$ python3 -q
>>> import numpy as np
>>> np.set_printoptions(precision=2, suppress=True, linewidth=100, sign=" ")
>>> rd = lambda a: np.round(a, 2) + 0
>>> M2 = np.array([[2]])
>>> basis = np.array([[1, 0, 2, 2], [-2, -2, 1, -1], [2, 2, -2, 0], [-2, 2, 0, 1]])
>>> A = np.block([[M2, np.array([[4, 9, 1, 3]])], [np.zeros((4, 1)), basis]])
>>> print(A)
[[ 2.  4.  9.  1.  3.]
 [ 0.  1.  0.  2.  2.]
 [ 0. -2. -2.  1. -1.]
 [ 0.  2.  2. -2.  0.]
 [ 0. -2.  2.  0.  1.]]
>>> u = np.array([-1, 2, 1])
>>> print(np.correlate(A[2], A[3], "full"))
[  0.   0.   4.   0. -10.   0.   0.  -2.   0.]
>>> print(np.array([np.convolve(row, u, "same") for row in A]))
[[ 0.  1. 21.  8.  7.]
 [-1.  2. -1.  2.  6.]
 [ 2. -2. -7.  1. -1.]
 [-2.  2.  8. -2. -2.]
 [ 2. -6.  2.  1.  2.]]
>>> X = np.loadtxt("a.csv", delimiter=",")
>>> print(X)
[[ 1.  0.  0.  0.  0.  0.  0.  0.]
 [ 4.  1.  0.  0.  0.  0.  0.  0.]
 [ 3.  2.  1.  0.  0.  0.  0.  0.]
 [ 6.  2.  8.  1.  0.  0.  0.  0.]
 [ 4.  1.  0.  1.  1.  0.  0.  0.]
 [ 6.  0.  3.  4.  6.  1.  0.  0.]
 [ 4.  4.  8.  3.  9.  7.  1.  0.]
 [ 2.  1.  5.  7.  4.  9.  2.  1.]]
>>> u = np.array([-1, -2])
>>> print(np.cross(X[6, :3], X[4, :3]))
[ -8.  32. -12.]
>>> print(np.polyval(u, X[6]))
[ -6.  -6. -10.  -5. -11.  -9.  -3.  -2.]
>>> print(np.array([np.convolve(row, u, "same") for row in X]))
[[ -1.  -2.   0.   0.   0.   0.   0.   0.]
 [ -4.  -9.  -2.   0.   0.   0.   0.   0.]
 [ -3.  -8.  -5.  -2.   0.   0.   0.   0.]
 [ -6. -14. -12. -17.  -2.   0.   0.   0.]
 [ -4.  -9.  -2.  -1.  -3.  -2.   0.   0.]
 [ -6. -12.  -3. -10. -14. -13.  -2.   0.]
 [ -4. -12. -16. -19. -15. -25. -15.  -2.]
 [ -2.  -5.  -7. -17. -18. -17. -20.  -5.]]
>>> print(np.convolve(X[6], u))
[ -4. -12. -16. -19. -15. -25. -15.  -2.   0.]
>>> print(np.correlate(X[6], X[4], "full"))
[  0.   0.   0.   4.   8.  12.  15.  32.  40.  43.  22.  43.  29.   4.   0.]
>>> M = np.load("test19.npy")
>>> print(M)
[[ 2.91 -0.87  0.37 -2.49 -1.87 -1.48]
 [-1.41 -0.21 -0.12  0.47  0.12  0.77]
 [-3.47  0.76  0.15  0.9   2.32  1.29]
 [ 2.43 -0.94  0.3  -1.85  0.27 -1.49]
 [ 0.64  0.   -0.59 -0.09 -1.77 -0.24]
 [ 0.3   0.04  0.31 -0.37 -0.08 -0.1 ]
 [ 2.05 -0.1  -0.25 -0.38 -2.54 -0.76]
 [-0.81 -0.15  0.38 -0.1   0.87  0.55]
 [-2.07  1.4  -0.49  2.85  0.93  1.2 ]
 [-3.    1.69 -0.65  2.57  0.1   1.59]
 [ 2.25 -1.17  0.85 -2.71  0.13 -1.36]
 [-3.47  0.79  0.14  0.25  2.2   1.26]
 [ 5.41 -0.31 -0.82 -0.75 -4.35 -2.13]
 [-0.48 -0.44  0.38  0.14  1.72  0.23]
 [ 3.67 -0.92 -0.14 -0.73 -1.26 -1.69]
 [ 0.52  0.56 -0.79  1.77 -0.63 -0.25]
 [-0.28  0.06 -0.14  1.13  0.51  0.22]
 [-2.29  0.37 -0.13  1.32  1.2   1.07]
 [-1.42  0.25  0.29 -0.87  1.15  0.38]
 [-0.69 -0.18  0.36 -0.14  0.92  0.24]
 [-1.51  0.31 -0.06  1.63  1.74  0.59]
 [ 1.31 -0.32  0.1   0.01  0.67 -0.66]
 [-1.99  0.91  0.04  0.6   0.47  0.97]
 [-0.87  0.66 -0.28  0.29 -0.29  0.41]
 [-2.62  0.16  0.35  0.86  1.98  1.16]
 [ 0.29  0.87 -0.4   1.13 -0.79 -0.01]
 [-2.91  1.23 -0.14  1.93  1.87  1.31]
 [ 3.67 -0.2  -0.57 -0.87 -2.93 -1.64]
 [ 2.13  0.02 -0.22  0.9  -0.31 -0.82]
 [ 1.18 -0.19  0.09 -1.1  -0.51 -0.55]
 [ 2.77 -0.4   0.11 -2.09 -2.24 -1.19]
 [-0.4   1.11 -0.34  1.93  0.3   0.39]
 [ 0.92  0.02 -0.13 -0.33 -0.16 -0.47]
 [ 3.32 -0.28 -0.3   0.38 -1.17 -1.25]
 [ 1.41  0.39  0.   -1.03 -0.73 -0.81]
 [ 4.69 -0.01 -0.31  0.38 -2.34 -1.75]]
>>> z = M[:, 1] > np.median(M[:, 1])
>>> u = M[z].mean(axis=0) - M[~z].mean(axis=0)
>>> print(((M - M.mean(axis=0)) @ u > 0).astype(int))
[ 0  1  1  0  0  0  0  1  1  1  0  1  0  1  0  1  1  1  1  1  1  0  1  1  1  1  1  0  0  0  0  1  0
  0  0  0]
>>> print(z.astype(int))
[ 0  0  1  0  0  1  0  0  1  1  0  1  0  0  0  1  1  1  1  0  1  0  1  1  1  1  1  0  0  0  0  1  0
  0  1  0]
>>> print(rd(u))
[-3.29  1.03 -0.1   1.59  1.6   1.45]
>>> print(rd((((M - M.mean(axis=0)) @ u > 0) == z).mean()))
0.83
